$ python3 -q
>>> import numpy as np
>>> from numpy import linalg as LA
>>> np.set_printoptions(precision=2, suppress=True, linewidth=200)
>>> tidy = lambda a: np.round(a, 2) + 0
>>> data = np.array([[-1, 2, 2, -2, 1, 5, 8, -5, 7, 3],
...     [-7, -2, -6, -2, -2, 2, 5, -5, -6, -8],
...     [-1, -2, -1, -9, 7, 0, -4, 2, 9, -1],
...     [-5, 3, -4, 4, 6, 8, 7, 7, 2, 5],
...     [8, -7, 8, -7, -6, -5, 3, 0, 5, -4],
...     [-3, -5, 7, -8, -4, 3, 2, 5, 2, -2],
...     [-7, 5, 4, -9, -8, -1, -8, 2, -1, 3],
...     [-9, 7, -6, 7, -4, 7, 8, 4, 9, 6],
...     [3, 7, 1, 6, 7, -4, -9, 0, -8, -7],
...     [3, -3, -2, 1, 1, -3, -2, 4, 2, 5]])
>>> data
array([[-1,  2,  2, -2,  1,  5,  8, -5,  7,  3],
       [-7, -2, -6, -2, -2,  2,  5, -5, -6, -8],
       [-1, -2, -1, -9,  7,  0, -4,  2,  9, -1],
       [-5,  3, -4,  4,  6,  8,  7,  7,  2,  5],
       [ 8, -7,  8, -7, -6, -5,  3,  0,  5, -4],
       [-3, -5,  7, -8, -4,  3,  2,  5,  2, -2],
       [-7,  5,  4, -9, -8, -1, -8,  2, -1,  3],
       [-9,  7, -6,  7, -4,  7,  8,  4,  9,  6],
       [ 3,  7,  1,  6,  7, -4, -9,  0, -8, -7],
       [ 3, -3, -2,  1,  1, -3, -2,  4,  2,  5]])
>>> O, r_ = LA.qr(data)
>>> print(tidy(O @ r_))
[[-1.  2.  2. -2.  1.  5.  8. -5.  7.  3.]
 [-7. -2. -6. -2. -2.  2.  5. -5. -6. -8.]
 [-1. -2. -1. -9.  7.  0. -4.  2.  9. -1.]
 [-5.  3. -4.  4.  6.  8.  7.  7.  2.  5.]
 [ 8. -7.  8. -7. -6. -5.  3.  0.  5. -4.]
 [-3. -5.  7. -8. -4.  3.  2.  5.  2. -2.]
 [-7.  5.  4. -9. -8. -1. -8.  2. -1.  3.]
 [-9.  7. -6.  7. -4.  7.  8.  4.  9.  6.]
 [ 3.  7.  1.  6.  7. -4. -9.  0. -8. -7.]
 [ 3. -3. -2.  1.  1. -3. -2.  4.  2.  5.]]
>>> tidy(np.trace(O @ O.T))
np.float64(10.0)
>>> tidy(abs(r_[0, 0])), tidy(LA.norm(data[:, 0]))
(np.float64(17.23), np.float64(17.23))
>>> np.allclose(r_.T @ r_, data.T @ data)
True
